% ipython --no-banner

In [1]: import numpy as np

In [2]: from numpy import linalg as LA

In [3]: np.set_printoptions(precision=1, suppress=True, linewidth=200)

In [4]: E = np.load("layer7.npy")

In [5]: E.round(1) + 0
Out[5]: 
array([[  4.1,  -2.2,  10.5],
       [  4.3,  -0.3,   3.8],
       [  2.6,   0.5,   1.5],
       [  2.5,   0.5,   1.4],
       [  2. ,   0.5,   1.1],
       [  0.9,   0.4,   0.6],
       [  0. ,   0. ,   0. ],
       [  3.6,  -5. , -12. ],
       [  5. ,  -5.7, -14.6],
       [  8.7,  -7.4, -20.9],
       [ 13.1,  -9.1, -28. ]])

In [6]: d = LA.norm(E[:, None] - E[None], axis=-1)

In [7]: LA.matrix_rank(d ** 2)
Out[7]: np.int64(5)

In [8]: print(d[4])
[10.   3.6  0.7  0.5  0.   1.2  2.3 14.3 17.2 24.4 32.6]

In [9]: d.mean(axis=1).argmax()
Out[9]: np.int64(10)

In [10]: d.shape
Out[10]: (11, 11)

In [11]: np.flatnonzero(d[4] < d.mean() / 2)
Out[11]: array([1, 2, 3, 4, 5, 6])

In [12]: LA.norm(E - E.mean(axis=0), axis=1)
Out[12]: array([15.7,  9.2,  7.4,  7.4,  7.3,  7.3,  7.1,  7.3, 10. , 17.1, 25.3])

In [13]: B = E / LA.norm(E, axis=1, keepdims=True)

In [14]: gram = B @ B.T

In [15]: (gram - 2 * np.eye(11)).round(6).argmax(axis=1)
Out[15]: array([ 1,  2,  3,  2,  3,  4,  5,  8,  7, 10,  9])

In [16]: np.round(LA.norm(E[3] - E[8]), 1)
Out[16]: np.float64(17.3)

In [17]: LA.norm(E, axis=1).argmax()
Out[17]: np.int64(10)

In [18]: round(LA.norm(E, 1), 1), round(float(LA.norm(E, np.inf)), 1)
Out[18]: (np.float64(94.4), 50.1)

In [19]: round(float(E[3] @ E[8]), 1)
Out[19]: -10.5

In [20]: print(round(float(LA.norm(E[3], 1)), 1), round(float(LA.norm(E[3], np.inf)), 1))
4.3 2.5

In [21]: F = np.array([[4, 5, 2, 0, 2, 0],
    ...:     [5, 4, 5, 2, 0, 2],
    ...:     [2, 5, 4, 5, 2, 0],
    ...:     [0, 2, 5, 4, 5, 2],
    ...:     [2, 0, 2, 5, 4, 5],
    ...:     [0, 2, 0, 2, 5, 4]])

In [22]: # equal to its transpose

In [23]: ev, V = LA.eigh(F)

In [24]: x = np.array([1, 3, 1, 0, 0, 0])

In [25]: print(V * np.maximum(ev, 0) @ V.T)
[[4.7 4.1 2.3 0.5 1.  0.7]
 [4.1 5.4 4.1 1.9 1.  1. ]
 [2.3 4.1 5.3 4.2 1.9 0.5]
 [0.5 1.9 4.2 5.3 4.1 2.3]
 [1.  1.  1.9 4.1 5.4 4.1]
 [0.7 1.  0.5 2.3 4.1 4.7]]
